$ python -q
>>> import numpy as np
>>> np.set_printoptions(precision=2, suppress=True, linewidth=160, floatmode="fixed")
>>> def tidy(a):
...     return np.round(a, 2) + 0
... 
>>> K = np.loadtxt("data.csv", delimiter=",")
>>> tidy(K)
array([[-0.86,  0.08,  0.46,  0.02],
       [ 0.15, -0.67,  0.29, -0.45],
       [-0.18, -0.36,  0.03, -0.03],
       [-0.12,  0.37, -0.05, -0.25],
       [ 0.41,  0.43,  0.62,  0.04],
       [-0.12,  0.29, -0.37, -0.74],
       [ 0.12,  0.06,  0.44, -0.44]])
>>> proj = K @ np.linalg.solve(K.T @ K, K.T)
>>> np.linalg.matrix_rank(np.eye(7) - proj)
np.int64(3)
>>> np.allclose(proj @ proj, proj)
True
>>> t = np.radians(180)
>>> Rm = np.eye(4)
>>> Rm[1, 1] = Rm[3, 3] = np.cos(t)
>>> Rm[1, 3], Rm[3, 1] = -np.sin(t), np.sin(t)
>>> tidy(Rm)
array([[ 1.00,  0.00,  0.00,  0.00],
       [ 0.00, -1.00,  0.00,  0.00],
       [ 0.00,  0.00,  1.00,  0.00],
       [ 0.00,  0.00,  0.00, -1.00]])
>>> M2 = K @ Rm.T
>>> np.allclose(K @ K.T, M2 @ M2.T)
True
>>> tidy(M2)
array([[-0.86, -0.08,  0.46, -0.02],
       [ 0.15,  0.67,  0.29,  0.45],
       [-0.18,  0.36,  0.03,  0.03],
       [-0.12, -0.37, -0.05,  0.25],
       [ 0.41, -0.43,  0.62, -0.04],
       [-0.12, -0.29, -0.37,  0.74],
       [ 0.12, -0.06,  0.44,  0.44]])
>>> np.allclose(np.linalg.norm(K, axis=1), np.linalg.norm(M2, axis=1))
True
>>> W = np.array([[3, 2, 2], [1, 1, 3], [0, 3, 3], [2, 2, 0]])
>>> c = np.array([2, -1, 1])
>>> H = np.maximum(K @ W + c, 0)
>>> tidy(H)
array([[0.00, 0.00, 0.91],
       [0.88, 0.00, 0.14],
       [1.05, 0.00, 0.00],
       [1.52, 0.00, 1.75],
       [3.75, 2.19, 4.96],
       [0.46, 0.00, 0.52],
       [1.53, 0.00, 2.71]])
>>> cent = np.array([[-6, -4], [-3, 5], [6, 2]])
>>> W @ cent
array([[-12,   2],
       [  9,   7],
       [  9,  21],
       [-18,   2]])
>>> x0 = np.array([4, 1, -5, 3])
>>> rhs = K @ x0
>>> tidy(np.linalg.solve(K.T @ K, K.T @ rhs))
array([ 4.00,  1.00, -5.00,  3.00])
>>> try:
...     np.linalg.solve(K, rhs)
... except np.linalg.LinAlgError as e:
...     print("failed:", e)
... 
failed: Last 2 dimensions of the array must be square
>>> tidy(np.linalg.lstsq(K, rhs)[0])
array([ 4.00,  1.00, -5.00,  3.00])
>>> rng = np.random.default_rng(350722)
>>> rhs = rhs + 0.02 * rng.normal(size=7)
>>> tidy(rhs)
array([-5.54, -2.86, -1.31, -0.62, -0.87, -0.53, -2.98])
>>> c, *_ = np.linalg.lstsq(K, rhs)
>>> tidy(K.T @ (rhs - K @ c))
array([0.00, 0.00, 0.00, 0.00])
>>> tidy(np.linalg.norm(rhs - K @ c))
np.float64(0.02)
>>> tidy(c)
array([ 3.98,  1.01, -4.99,  3.00])
>>> t3 = np.stack([K, -1 * K, K[::-1]])
>>> tidy(np.linalg.norm(t3, axis=(1, 2)))
array([2.00, 2.00, 2.00])
>>> np.linalg.matrix_rank(t3.reshape(3, -1))
np.int64(2)
>>> np.linalg.matrix_rank(t3)
array([4, 4, 4])
>>> tidy(np.einsum("bij,cij->bc", t3, t3))
array([[ 4.00, -4.00,  0.00],
       [-4.00,  4.00,  0.00],
       [ 0.00,  0.00,  4.00]])
>>> (t3 @ K.T).shape
(3, 7, 7)
>>> t3.shape
(3, 7, 4)
>>> F = np.load("x.npy")
>>> tidy(F)
array([[ 1.00,  0.00,  0.00,  0.00,  0.00,  0.00,  0.00],
       [ 0.00, -0.50,  0.00, -0.87,  0.00,  0.00,  0.00],
       [ 0.00,  0.00,  1.00,  0.00,  0.00,  0.00,  0.00],
       [ 0.00,  0.87,  0.00, -0.50,  0.00,  0.00,  0.00],
       [ 0.00,  0.00,  0.00,  0.00,  1.00,  0.00,  0.00],
       [ 0.00,  0.00,  0.00,  0.00,  0.00,  1.00,  0.00],
       [ 0.00,  0.00,  0.00,  0.00,  0.00,  0.00,  1.00]])
>>> tidy(F.T @ F)
array([[1.00, 0.00, 0.00, 0.00, 0.00, 0.00, 0.00],
       [0.00, 1.00, 0.00, 0.00, 0.00, 0.00, 0.00],
       [0.00, 0.00, 1.00, 0.00, 0.00, 0.00, 0.00],
       [0.00, 0.00, 0.00, 1.00, 0.00, 0.00, 0.00],
       [0.00, 0.00, 0.00, 0.00, 1.00, 0.00, 0.00],
       [0.00, 0.00, 0.00, 0.00, 0.00, 1.00, 0.00],
       [0.00, 0.00, 0.00, 0.00, 0.00, 0.00, 1.00]])
>>> tidy(F @ F.T)
array([[1.00, 0.00, 0.00, 0.00, 0.00, 0.00, 0.00],
       [0.00, 1.00, 0.00, 0.00, 0.00, 0.00, 0.00],
       [0.00, 0.00, 1.00, 0.00, 0.00, 0.00, 0.00],
       [0.00, 0.00, 0.00, 1.00, 0.00, 0.00, 0.00],
       [0.00, 0.00, 0.00, 0.00, 1.00, 0.00, 0.00],
       [0.00, 0.00, 0.00, 0.00, 0.00, 1.00, 0.00],
       [0.00, 0.00, 0.00, 0.00, 0.00, 0.00, 1.00]])
>>> np.flatnonzero(np.linalg.matrix_power((F != 0) + (F.T != 0) + np.eye(7), 7)[1])
array([1, 3])
>>> tidy(np.linalg.det(F))
np.float64(1.0)
>>> (np.linalg.matrix_power((F != 0) + (F.T != 0) + np.eye(7), 7) > 0).astype(int)
array([[1, 0, 0, 0, 0, 0, 0],
       [0, 1, 0, 1, 0, 0, 0],
       [0, 0, 1, 0, 0, 0, 0],
       [0, 1, 0, 1, 0, 0, 0],
       [0, 0, 0, 0, 1, 0, 0],
       [0, 0, 0, 0, 0, 1, 0],
       [0, 0, 0, 0, 0, 0, 1]])
>>> tidy(F @ F)
array([[ 1.00,  0.00,  0.00,  0.00,  0.00,  0.00,  0.00],
       [ 0.00, -0.50,  0.00,  0.87,  0.00,  0.00,  0.00],
       [ 0.00,  0.00,  1.00,  0.00,  0.00,  0.00,  0.00],
       [ 0.00, -0.87,  0.00, -0.50,  0.00,  0.00,  0.00],
       [ 0.00,  0.00,  0.00,  0.00,  1.00,  0.00,  0.00],
       [ 0.00,  0.00,  0.00,  0.00,  0.00,  1.00,  0.00],
       [ 0.00,  0.00,  0.00,  0.00,  0.00,  0.00,  1.00]])
>>> lab = rng.permutation(7)
>>> lab
array([3, 5, 1, 6, 0, 2, 4])
>>> M2 = F[lab][:, lab]
>>> tidy(M2)
array([[-0.50,  0.00,  0.87,  0.00,  0.00,  0.00,  0.00],
       [ 0.00,  1.00,  0.00,  0.00,  0.00,  0.00,  0.00],
       [-0.87,  0.00, -0.50,  0.00,  0.00,  0.00,  0.00],
       [ 0.00,  0.00,  0.00,  1.00,  0.00,  0.00,  0.00],
       [ 0.00,  0.00,  0.00,  0.00,  1.00,  0.00,  0.00],
       [ 0.00,  0.00,  0.00,  0.00,  0.00,  1.00,  0.00],
       [ 0.00,  0.00,  0.00,  0.00,  0.00,  0.00,  1.00]])
>>> tidy(np.diag(M2))
array([-0.50,  1.00, -0.50,  1.00,  1.00,  1.00,  1.00])
>>> np.allclose(M2, F)
False
>>> tidy(np.sort(np.abs(np.linalg.eigvals(M2))))
array([1.00, 1.00, 1.00, 1.00, 1.00, 1.00, 1.00])
>>> x0 = np.array([-3, -2, 0, 0, 2, 2, -2])
>>> 7 - np.linalg.matrix_rank(F - np.eye(7), tol=1e-8)
np.int64(5)
>>> tidy(np.linalg.det(F))
np.float64(1.0)
>>> f = np.array([0, 3, -3])
>>> np.correlate(F[5], F[4], "full")
array([0.00, 0.00, 0.00, 0.00, 0.00, 0.00, 0.00, 1.00, 0.00, 0.00, 0.00, 0.00, 0.00])
>>> np.cross(F[5, :3], F[4, :3])
array([0.00, 0.00, 0.00])
>>> np.convolve(F[5], f)
array([ 0.00,  0.00,  0.00,  0.00,  0.00,  0.00,  3.00, -3.00,  0.00])
>>> np.polyval(f, F[5])
array([-3.00, -3.00, -3.00, -3.00, -3.00,  0.00, -3.00])
>>> tidy(np.array([np.convolve(row, f, "same") for row in F]))
array([[ 3.00, -3.00,  0.00,  0.00,  0.00,  0.00,  0.00],
       [ 0.00, -1.50,  1.50, -2.60,  2.60,  0.00,  0.00],
       [ 0.00,  0.00,  3.00, -3.00,  0.00,  0.00,  0.00],
       [ 0.00,  2.60, -2.60, -1.50,  1.50,  0.00,  0.00],
       [ 0.00,  0.00,  0.00,  0.00,  3.00, -3.00,  0.00],
       [ 0.00,  0.00,  0.00,  0.00,  0.00,  3.00, -3.00],
       [ 0.00,  0.00,  0.00,  0.00,  0.00,  0.00,  3.00]])
